$ ipython --no-banner

In [1]: import numpy as np

In [2]: np.set_printoptions(precision=3, suppress=True, linewidth=120)

In [3]: J = np.array([[-0.8, 1.1, 0.3, -0.8, -1.5, -0.9],
   ...:     [0.3, -1.9, 1.7, 1.2, 0.5, -0.3],
   ...:     [0.3, -0.7, -1.4, -1.2, -0.2, 0.2],
   ...:     [0.1, 0.3, -0.3, -1.0, 0.7, 1.4],
   ...:     [0.6, -2.4, 1.1, -0.1, 0.5, -0.4],
   ...:     [0.1, 0.1, -1.4, -1.2, -0.1, -1.6],
   ...:     [1.4, -0.3, -1.4, 0.5, 1.6, 0.7]])

In [4]: J
Out[4]: 
array([[-0.8,  1.1,  0.3, -0.8, -1.5, -0.9],
       [ 0.3, -1.9,  1.7,  1.2,  0.5, -0.3],
       [ 0.3, -0.7, -1.4, -1.2, -0.2,  0.2],
       [ 0.1,  0.3, -0.3, -1. ,  0.7,  1.4],
       [ 0.6, -2.4,  1.1, -0.1,  0.5, -0.4],
       [ 0.1,  0.1, -1.4, -1.2, -0.1, -1.6],
       [ 1.4, -0.3, -1.4,  0.5,  1.6,  0.7]])

In [5]: x0 = np.array([-3, -3, 0, 0, -2, -2])

In [6]: (J @ x0).argmax()
Out[6]: np.int64(4)

In [7]: (J * x0).sum(axis=1)
Out[7]: array([ 3.9,  4.4,  1.2, -5.4,  5.2,  2.8, -7.9])

In [8]: x0 @ J
ValueError: matmul: Input operand 1 has a mismatch in its core dimension 0, with gufunc signature (n?,k),(k,m?)->(n?,m?) (size 7 is different from 6)


In [9]: np.linalg.norm(J @ x0) <= np.linalg.norm(J, 2) * np.linalg.norm(x0) + 1e-9
Out[9]: np.True_

In [10]: J.sum(axis=0)
Out[10]: array([ 2. , -3.8, -1.4, -2.6,  1.5, -0.9])

In [11]: np.linalg.rank(J)
AttributeError: module 'numpy.linalg' has no attribute 'rank'


In [12]: np.diff(J, axis=0)
Out[12]: 
array([[ 1.1, -3. ,  1.4,  2. ,  2. ,  0.6],
       [ 0. ,  1.2, -3.1, -2.4, -0.7,  0.5],
       [-0.2,  1. ,  1.1,  0.2,  0.9,  1.2],
       [ 0.5, -2.7,  1.4,  0.9, -0.2, -1.8],
       [-0.5,  2.5, -2.5, -1.1, -0.6, -1.2],
       [ 1.3, -0.4,  0. ,  1.7,  1.7,  2.3]])

In [13]: Y = np.array([[4, 2, 0, 2], [4, 0, 2, 2], [2, 3, 2, 1], [2, 5, 5, 4]])

In [14]: C = np.array([[1]])

In [15]: K = np.block([[Y, np.zeros((4, 1))], [np.zeros((1, 4)), C]])

In [16]: K
Out[16]: 
array([[4., 2., 0., 2., 0.],
       [4., 0., 2., 2., 0.],
       [2., 3., 2., 1., 0.],
       [2., 5., 5., 4., 0.],
       [0., 0., 0., 0., 1.]])

In [17]: K @ K
Out[17]: 
array([[28., 18., 14., 20.,  0.],
       [24., 24., 14., 18.,  0.],
       [26., 15., 15., 16.,  0.],
       [46., 39., 40., 35.,  0.],
       [ 0.,  0.,  0.,  0.,  1.]])

In [18]: np.sort(np.linalg.eigvals(K).real)
Out[18]: array([-2.485,  1.   ,  1.327,  1.327,  9.83 ])

In [19]: P = np.triu(np.array([[1, 2, 2, 0, -2],
    ...:     [-2, 1, -1, 1, 2],
    ...:     [-1, -2, -2, 1, 1],
    ...:     [2, 2, 2, 0, 0],
    ...:     [-2, 2, -2, 2, 1]]), 1) + np.eye(5)

In [20]: Y = P @ K @ np.linalg.inv(P)

In [21]: np.trace(Y), np.trace(K)
Out[21]: (np.float64(11.0), np.float64(11.0))

In [22]: Y
Out[22]: 
array([[ 16., -24., -48.,  80., 126.],
       [  4.,  -6.,  -9.,  20.,  31.],
       [  4.,   0.,  -1.,   6.,  10.],
       [  2.,   1.,   2.,   1.,   0.],
       [  0.,   0.,   0.,   0.,   1.]])

In [23]: np.poly(Y)
Out[23]: array([   1.,  -11.,    9.,   37., -132.,   96.])

In [24]: round(np.linalg.det(Y), 3)
Out[24]: np.float64(-96.0)

In [25]: f = np.array([-1, 3, -3, 1, -2])

In [26]: Y = K + np.outer(f, np.eye(5)[3])

In [27]: np.linalg.matrix_rank(np.linalg.inv(Y) - np.linalg.inv(K), tol=1e-8)
Out[27]: np.int64(1)

In [28]: np.round(np.linalg.det(Y) / np.linalg.det(K), 3), np.round(1 + np.linalg.solve(K, f)[3], 3)
Out[28]: (np.float64(3.042), np.float64(3.042))

In [29]: np.linalg.matrix_rank(Y - K)
Out[29]: np.int64(1)

In [30]: Y = K / np.sqrt((K ** 2).mean(axis=1, keepdims=True))

In [31]: np.linalg.matrix_rank(Y) == np.linalg.matrix_rank(K)
Out[31]: np.True_

In [32]: Y[1]
Out[32]: array([1.826, 0.   , 0.913, 0.913, 0.   ])

In [33]: Y = np.array([[2, 2], [-3, 3], [2, 2], [-1, 1], [3, -3]])

In [34]: np.einsum("ik,kj->ij", K, Y)
Out[34]: 
array([[ 0., 16.],
       [10., 14.],
       [-2., 18.],
       [-5., 33.],
       [ 3., -3.]])

In [35]: np.linalg.matrix_rank(np.vstack([K, Y.T]))
Out[35]: np.int64(5)

In [36]: Y @ K
ValueError: matmul: Input operand 1 has a mismatch in its core dimension 0, with gufunc signature (n?,k),(k,m?)->(n?,m?) (size 5 is different from 2)


In [37]: np.einsum("ij->j", K)
Out[37]: array([12., 10.,  9.,  9.,  1.])

In [38]: s = 10 * 0.5 ** np.arange(3)

In [39]: rng = np.random.default_rng(1902)

In [40]: M = rng.normal(size=(23, 3)) * rng.permutation(s)

In [41]: M
Out[41]: 
array([[ -3.04 ,  10.611,   5.682],
       [ -2.417,  -5.424,  -3.926],
       [  4.735,  16.318,   2.831],
       [ -2.405,  -4.798,  -1.389],
       [  1.61 ,  -4.421,   1.02 ],
       [ -1.528,   0.391,  -5.023],
       [ -3.532,   7.795,   3.34 ],
       [  4.239,  -2.559,   1.68 ],
       [ -5.412,   5.693,   7.337],
       [ -0.087,   6.29 ,   4.021],
       [  1.408,  -4.906,  -2.257],
       [ -3.643,  -2.281,   2.119],
       [  1.179,   5.066,  -6.84 ],
       [ -5.353,   4.225,   4.655],
       [ -3.427, -21.094,   0.887],
       [ -0.388, -11.926,   0.909],
       [ -3.57 ,  17.666,   2.543],
       [  2.119,   0.862,   1.775],
       [ -4.888,  -0.618,   1.104],
       [  0.705,  -2.988,   4.068],
       [  4.172,  -4.143,  -5.978],
       [  4.525,  -4.656,   7.471],
       [ -1.519,  -4.745,  -0.403]])

In [42]: f, v = M[10], M[1]

In [43]: round(float(f @ v), 3)
Out[43]: 32.067

In [44]: pr = (f @ v) / (f @ f) * f

In [45]: v - pr
Out[45]: array([-3.867, -0.373, -1.602])

In [46]: np.outer(f, v)
Out[46]: 
array([[-3.403, -7.636, -5.527],
       [11.857, 26.609, 19.26 ],
       [ 5.455, 12.241,  8.86 ]])

In [47]: pr
Out[47]: array([ 1.45 , -5.052, -2.324])

In [48]: round(float(np.linalg.norm(f + v) ** 2 + np.linalg.norm(f - v) ** 2), 3)
Out[48]: 163.639

In [49]: C2 = np.cov(M, rowvar=False)

In [50]: np.corrcoef(M.T)
Out[50]: 
array([[ 1.   , -0.06 , -0.19 ],
       [-0.06 ,  1.   ,  0.274],
       [-0.19 ,  0.274,  1.   ]])

In [51]: M.std(axis=0)
Out[51]: array([3.197, 8.428, 3.834])

In [52]: C2
Out[52]: 
array([[10.687, -1.696, -2.44 ],
       [-1.696, 74.262,  9.255],
       [-2.44 ,  9.255, 15.368]])

In [53]: np.median(M, axis=0)
Out[53]: array([-1.519, -2.281,  1.68 ])

In [54]: C2.shape
Out[54]: (3, 3)

In [55]: data = np.eye(8, dtype=int)[rng.permutation(8)] * np.array([2, -3, -3, -2, 2, 1, 0, 1])

In [56]: data
Out[56]: 
array([[ 0,  0, -3,  0,  0,  0,  0,  0],
       [ 0,  0,  0, -2,  0,  0,  0,  0],
       [ 0,  0,  0,  0,  2,  0,  0,  0],
       [ 0,  0,  0,  0,  0,  0,  0,  1],
       [ 0,  0,  0,  0,  0,  1,  0,  0],
       [ 0, -3,  0,  0,  0,  0,  0,  0],
       [ 0,  0,  0,  0,  0,  0,  0,  0],
       [ 2,  0,  0,  0,  0,  0,  0,  0]])

In [57]: # null space of dimension 1

In [58]: data @ data
Out[58]: 
array([[ 0,  0,  0,  0, -6,  0,  0,  0],
       [ 0,  0,  0,  0,  0,  0,  0, -2],
       [ 0,  0,  0,  0,  0,  2,  0,  0],
       [ 2,  0,  0,  0,  0,  0,  0,  0],
       [ 0, -3,  0,  0,  0,  0,  0,  0],
       [ 0,  0,  0,  6,  0,  0,  0,  0],
       [ 0,  0,  0,  0,  0,  0,  0,  0],
       [ 0,  0, -6,  0,  0,  0,  0,  0]])

In [59]: (data != 0).astype(int)
Out[59]: 
array([[0, 0, 1, 0, 0, 0, 0, 0],
       [0, 0, 0, 1, 0, 0, 0, 0],
       [0, 0, 0, 0, 1, 0, 0, 0],
       [0, 0, 0, 0, 0, 0, 0, 1],
       [0, 0, 0, 0, 0, 1, 0, 0],
       [0, 1, 0, 0, 0, 0, 0, 0],
       [0, 0, 0, 0, 0, 0, 0, 0],
       [1, 0, 0, 0, 0, 0, 0, 0]])

In [60]: idx = rng.integers(0, 2, 8)

In [61]: E = np.triu((idx[:, None] == idx) & (rng.random((8, 8)) < 0.8), 1).astype(int)

In [62]: E += E.T

In [63]: E
Out[63]: 
array([[0, 0, 0, 1, 1, 0, 0, 0],
       [0, 0, 1, 0, 0, 1, 1, 1],
       [0, 1, 0, 0, 0, 1, 1, 1],
       [1, 0, 0, 0, 1, 0, 0, 0],
       [1, 0, 0, 1, 0, 0, 0, 0],
       [0, 1, 1, 0, 0, 0, 1, 1],
       [0, 1, 1, 0, 0, 1, 0, 1],
       [0, 1, 1, 0, 0, 1, 1, 0]])

In [64]: t3 = np.stack([E, 4 * E, E[::-1]])

In [65]: t3.shape
Out[65]: (3, 8, 8)

In [66]: np.linalg.norm(t3, axis=(1, 2))
Out[66]: array([ 5.099, 20.396,  5.099])

In [67]: t3.sum(axis=0)
Out[67]: 
array([[0, 1, 1, 5, 5, 1, 1, 0],
       [0, 1, 6, 0, 0, 6, 5, 6],
       [0, 6, 1, 0, 0, 5, 6, 6],
       [6, 0, 0, 1, 5, 0, 0, 0],
       [6, 0, 0, 5, 1, 0, 0, 0],
       [0, 6, 5, 0, 0, 1, 6, 6],
       [0, 5, 6, 0, 0, 6, 1, 6],
       [0, 5, 5, 1, 1, 5, 5, 0]])

In [68]: np.linalg.matrix_rank(t3)
Out[68]: array([8, 8, 8])
